In [1]: import numpy as np

In [2]: np.set_printoptions(suppress=True, linewidth=160)

In [3]: A2 = np.array([[2]])

In [4]: C = np.array([[-1, -3, -2, -2, -3, 2, 1, 1],
   ...:     [1, -1, 3, 1, -3, 2, -3, 3],
   ...:     [3, 1, -3, 3, -1, 3, -1, -3],
   ...:     [-2, 3, 0, 1, 1, 3, -1, 1],
   ...:     [-2, -2, -2, 2, -2, -3, -1, -3],
   ...:     [-3, -3, 1, -2, -3, 3, -1, -1],
   ...:     [-1, 1, 3, 3, -1, 0, 0, -2],
   ...:     [0, 1, 2, -3, 0, 3, 2, -2]])

In [5]: E = np.block([[A2, np.array([[2, 2, -4, 0, -2, 3, -5, 5]])], [np.zeros((8, 1)), C]])

In [6]: E
Out[6]: 
array([[ 2.,  2.,  2., -4.,  0., -2.,  3., -5.,  5.],
       [ 0., -1., -3., -2., -2., -3.,  2.,  1.,  1.],
       [ 0.,  1., -1.,  3.,  1., -3.,  2., -3.,  3.],
       [ 0.,  3.,  1., -3.,  3., -1.,  3., -1., -3.],
       [ 0., -2.,  3.,  0.,  1.,  1.,  3., -1.,  1.],
       [ 0., -2., -2., -2.,  2., -2., -3., -1., -3.],
       [ 0., -3., -3.,  1., -2., -3.,  3., -1., -1.],
       [ 0., -1.,  1.,  3.,  3., -1.,  0.,  0., -2.],
       [ 0.,  0.,  1.,  2., -3.,  0.,  3.,  2., -2.]])

In [7]: f, g = E[1], E[5]

In [8]: f @ f
Out[8]: np.float64(33.0)

In [9]: p = (f @ g) / (f @ f) * f

In [10]: (g - p) @ f
Out[10]: np.float64(0.0)

In [11]: np.round(g - p, 1)
Out[11]: array([ 0. , -1.9, -1.6, -1.8,  2.2, -1.6, -3.2, -1.1, -3.1])

In [12]: p.round(1)
Out[12]: array([ 0. , -0.1, -0.4, -0.2, -0.2, -0.4,  0.2,  0.1,  0.1])

In [13]: np.linalg.matrix_rank(np.outer(f, g))
Out[13]: np.int64(1)

In [14]: np.round(np.linalg.norm(f + g) ** 2 + np.linalg.norm(f - g) ** 2, 1)
Out[14]: np.float64(144.0)

In [15]: A2 = np.array([[3, 0],
    ...:     [0, 1],
    ...:     [0, 2],
    ...:     [1, 2],
    ...:     [3, 3],
    ...:     [3, 0],
    ...:     [3, 3],
    ...:     [1, 0],
    ...:     [2, 3]])

In [16]: np.einsum("ij,ij->i", E, E)
Out[16]: array([91., 33., 43., 48., 26., 39., 43., 25., 31.])

In [17]: np.einsum("ik,kj->ji", E, A2)
Out[17]: 
array([[ 10.,  -8.,   6.,   5.,  16., -18.,  -8.,   5.,   0.],
       [ 22.,  -8.,  23.,   8.,  19., -22.,  -7.,  10.,   0.]])

In [18]: np.einsum("ik,kj->ij", E, A2)
Out[18]: 
array([[ 10.,  22.],
       [ -8.,  -8.],
       [  6.,  23.],
       [  5.,   8.],
       [ 16.,  19.],
       [-18., -22.],
       [ -8.,  -7.],
       [  5.,  10.],
       [  0.,   0.]])

In [19]: np.vstack([E, A2.T]).shape
Out[19]: (11, 9)

In [20]: rng = np.random.default_rng(463083)

In [21]: idx = rng.permutation(9)

In [22]: idx
Out[22]: array([1, 6, 4, 7, 3, 0, 2, 8, 5])

In [23]: A2 = E[idx][:, idx]

In [24]: np.trace(A2)
Out[24]: np.float64(-3.0)

In [25]: np.diag(A2)
Out[25]: array([-1.,  3.,  1.,  0., -3.,  2., -1., -2., -2.])

In [26]: A2
Out[26]: 
array([[-1.,  2., -2.,  1., -2.,  0., -3.,  1., -3.],
       [-3.,  3., -2., -1.,  1.,  0., -3., -1., -3.],
       [-2.,  3.,  1., -1.,  0.,  0.,  3.,  1.,  1.],
       [-1.,  0.,  3.,  0.,  3.,  0.,  1., -2., -1.],
       [ 3.,  3.,  3., -1., -3.,  0.,  1., -3., -1.],
       [ 2.,  3.,  0., -5., -4.,  2.,  2.,  5., -2.],
       [ 1.,  2.,  1., -3.,  3.,  0., -1.,  3., -3.],
       [ 0.,  3., -3.,  2.,  2.,  0.,  1., -2.,  0.],
       [-2., -3.,  2., -1., -2.,  0., -2., -3., -2.]])

In [27]: np.allclose(A2, E)
Out[27]: False

In [28]: vec = np.array([5, -4, 4, 0, -2, 5, -4, -4, -2])

In [29]: h1 = np.maximum(E @ vec, 0)

In [30]: np.maximum(E @ (3 * vec), 0)
Out[30]: array([ 0.,  0.,  0.,  0., 39., 24.,  0.,  3.,  0.])

In [31]: E * (h1 > 1e-9)[:, None]
Out[31]: 
array([[ 0.,  0.,  0., -0.,  0., -0.,  0., -0.,  0.],
       [ 0., -0., -0., -0., -0., -0.,  0.,  0.,  0.],
       [ 0.,  0., -0.,  0.,  0., -0.,  0., -0.,  0.],
       [ 0.,  0.,  0., -0.,  0., -0.,  0., -0., -0.],
       [ 0., -2.,  3.,  0.,  1.,  1.,  3., -1.,  1.],
       [ 0., -2., -2., -2.,  2., -2., -3., -1., -3.],
       [ 0., -0., -0.,  0., -0., -0.,  0., -0., -0.],
       [ 0., -1.,  1.,  3.,  3., -1.,  0.,  0., -2.],
       [ 0.,  0.,  0.,  0., -0.,  0.,  0.,  0., -0.]])

In [32]: h1
Out[32]: array([ 0.,  0.,  0.,  0., 13.,  8.,  0.,  1.,  0.])

In [33]: M = np.load("a.npy")

In [34]: M
Out[34]: 
array([[19.3, -0.1,  1.8, -0.6,  8.9,  7.8, -0.6, 20.9, 17. ,  7.6, -1. ],
       [20.3,  0.2, -0.6,  1.5, 10. ,  9.1,  0.8, 19.7, 19.6, 10.5, -2.4],
       [19.5, -2. ,  0.8,  0.4,  9.5,  8.7,  1.3, 19.2, 20.1, 12.4,  0.6],
       [18.4,  0.8, -0.7,  0. ,  7.9, 10.9, -1.3, 20. , 18.2,  9.6,  0.5],
       [20.1, -0.9,  0.1, -1. ,  8.3, 10.7,  0.6, 19.3, 20.7, 10.1, -0.4],
       [20.2,  0. ,  1.2, -1. ,  9.4, 10.3,  0.7, 18.6, 20. , 10.3,  0.7],
       [19.3,  0.2,  0.6, -0.8, 11. , 11.4, -0.8, 21.2, 21.4,  9.7,  0.5],
       [19.4,  1.3,  0.2,  0.9,  9.9, 10.4,  2. , 20.6, 19.9,  9.6,  1.8],
       [19.1,  0.6,  1.6,  1.1,  8.3,  9. ,  1.2, 21.7, 19.3,  9.2, -0.2],
       [20.3,  0.2,  0. ,  0.3, 10.8, 10.7, -2. , 20.9, 19.7, 11. , -0.4],
       [20.5, -0.6, -0.3,  1.6, 11.1,  9.8,  0.8, 21.1, 19. ,  9.3,  0.1],
       [19.5, -0.2,  0.9,  0. , 10.1, 10.3, -0.9, 20.9, 20. , 10.3,  0.7]])

In [35]: t3 = np.stack([M, -3 * M, M[::-1]])

In [36]: np.round(np.linalg.norm(t3, axis=(1, 2)), 1)
Out[36]: array([133.4, 400.3, 133.4])

In [37]: np.round(np.einsum("bij,cij->bc", t3, t3), 1)
Out[37]: 
array([[ 17806.6, -53419.9,  17678.1],
       [-53419.9, 160259.6, -53034.2],
       [ 17678.1, -53034.2,  17806.6]])

In [38]: np.linalg.matrix_rank(t3)
Out[38]: array([11, 11, 11])

In [39]: (t3 @ M.T).shape
Out[39]: (3, 12, 12)

In [40]: data = np.load("block5.npy")

In [41]: data
Out[41]: 
array([[0, 0, 0, 1, 0, 0, 1, 0, 0],
       [0, 0, 0, 1, 0, 0, 0, 0, 1],
       [0, 0, 0, 1, 1, 0, 0, 0, 1],
       [1, 1, 1, 0, 0, 0, 1, 0, 1],
       [0, 0, 1, 0, 0, 0, 0, 0, 1],
       [0, 0, 0, 0, 0, 0, 1, 0, 1],
       [1, 0, 0, 1, 0, 1, 0, 1, 0],
       [0, 0, 0, 0, 0, 0, 1, 0, 0],
       [0, 1, 1, 1, 1, 1, 0, 0, 0]])

In [42]: r = np.linalg.matrix_rank(data)

In [43]: r
Out[43]: np.int64(8)

In [44]: ns = np.linalg.svd(data)[2][r:].T

In [45]: np.linalg.matrix_rank(data.T @ data), np.linalg.matrix_rank(data @ data.T)
Out[45]: (np.int64(8), np.int64(8))

In [46]: [int(np.linalg.matrix_rank(data[:i])) for i in range(1, len(data) + 1)]
Out[46]: [1, 2, 3, 4, 5, 6, 7, 7, 8]

In [47]: ns.shape
Out[47]: (9, 1)

In [48]: A2 = E / np.sqrt((E ** 2).mean(axis=1, keepdims=True))

In [49]: A2[2].round(1)
Out[49]: array([ 0. ,  0.5, -0.5,  1.4,  0.5, -1.4,  0.9, -1.4,  1.4])

In [50]: f, g = data[0], data[2]

In [51]: f @ g
Out[51]: np.int64(1)

In [52]: p = (f @ g) / (f @ f) * f

In [53]: g - p
Out[53]: array([ 0. ,  0. ,  0. ,  0.5,  1. ,  0. , -0.5,  0. ,  1. ])

In [54]: np.linalg.matrix_rank(np.outer(f, g))
Out[54]: np.int64(1)

In [55]: np.outer(f, g)
Out[55]: 
array([[0, 0, 0, 0, 0, 0, 0, 0, 0],
       [0, 0, 0, 0, 0, 0, 0, 0, 0],
       [0, 0, 0, 0, 0, 0, 0, 0, 0],
       [0, 0, 0, 1, 1, 0, 0, 0, 1],
       [0, 0, 0, 0, 0, 0, 0, 0, 0],
       [0, 0, 0, 0, 0, 0, 0, 0, 0],
       [0, 0, 0, 1, 1, 0, 0, 0, 1],
       [0, 0, 0, 0, 0, 0, 0, 0, 0],
       [0, 0, 0, 0, 0, 0, 0, 0, 0]])

In [56]: p
Out[56]: array([0. , 0. , 0. , 0.5, 0. , 0. , 0.5, 0. , 0. ])

In [57]: C = np.array([[1, 0, 2, -1, -2, -2, 0, -1],
    ...:     [-1, -2, 1, -1, -1, 1, -2, 2],
    ...:     [2, -1, 0, -1, 2, 0, 2, -2],
    ...:     [0, -1, -2, 0, 2, -2, 2, 1],
    ...:     [-2, 2, 1, -2, -1, -2, 2, -2],
    ...:     [1, -1, -2, -1, 0, -2, 2, 1],
    ...:     [2, 2, 1, 1, -1, 2, 0, 2],
    ...:     [0, 0, 0, 0, 1, 1, 2, -2]])

In [58]: X = (rng.random((33, 8)) < 0.25) @ C

In [59]: X
Out[59]: 
array([[-1,  0, -3, -3,  2, -5,  8, -2],
       [ 1,  0,  2,  0, -2,  3, -2,  4],
       [ 0,  0,  0,  0,  0,  0,  0,  0],
       [ 2, -2, -2, -1,  4, -2,  4, -1],
       [ 0,  0,  0,  0,  0,  0,  0,  0],
       [ 3, -2, -2, -2,  3, -1,  6, -3],
       [ 3,  2,  3,  0, -3,  0,  0,  1],
       [-2,  2,  1, -2,  0, -1,  4, -4],
       [ 2, -3,  3, -3, -1, -1,  0, -1],
       [ 1,  0,  2, -1, -2, -2,  0, -1],
       [ 4, -2,  2, -2,  0, -1,  2,  2],
       [ 4,  1,  1,  0,  1,  2,  2,  0],
       [ 1, -1, -2, -1,  0, -2,  2,  1],
       [ 0, -3, -1, -2, -1, -1,  0,  3],
       [ 1, -3,  1, -2,  1,  1,  0,  0],
       [ 0,  4,  2, -1, -2,  0,  2,  0],
       [-1, -2,  1, -1,  0,  2,  0,  0],
       [ 1,  4,  4, -2, -4, -2,  2, -1],
       [ 2, -1,  0, -1,  3,  1,  4, -4],
       [-2,  1, -1, -2,  1, -4,  4, -1],
       [-1,  1, -1, -3, -1, -4,  4, -1],
       [ 1,  1,  3, -4, -1, -4,  4, -5],
       [ 0,  0,  0,  0,  0,  0,  0,  0],
       [ 0,  0,  0,  0,  0,  0,  0,  0],
       [-2,  1, -1, -2,  1, -4,  4, -1],
       [ 5,  1,  3, -1,  0,  1,  4, -3],
       [ 2,  2,  1,  1, -1,  2,  0,  2],
       [ 3,  2,  3,  0, -3,  0,  0,  1],
       [ 1,  0,  2, -1, -1, -1,  2, -3],
       [ 0,  0,  0,  0,  1,  1,  2, -2],
       [-2,  2,  1, -2, -1, -2,  2, -2],
       [ 1,  3,  2, -2, -1, -3,  6, -2],
       [ 0, -1, -2,  0,  3, -1,  4, -1]])

In [60]: dist = np.linalg.norm(X[:, None] - X[None], axis=-1)

In [61]: dist.mean(axis=1).argmax()
Out[61]: np.int64(0)

In [62]: dist.shape
Out[62]: (33, 33)

In [63]: dist[21].round(6).argsort(kind="stable")[:4]
Out[63]: array([21, 31, 28,  7])

In [64]: np.unravel_index(dist.round(6).argmax(), dist.shape)
Out[64]: (np.int64(0), np.int64(1))

In [65]: dist[:5, :5].round(1)
Out[65]: 
array([[ 0. , 15.9, 10.8,  6.9, 10.8],
       [15.9,  0. ,  6.2, 12. ,  6.2],
       [10.8,  6.2,  0. ,  7.1,  0. ],
       [ 6.9, 12. ,  7.1,  0. ,  7.1],
       [10.8,  6.2,  0. ,  7.1,  0. ]])
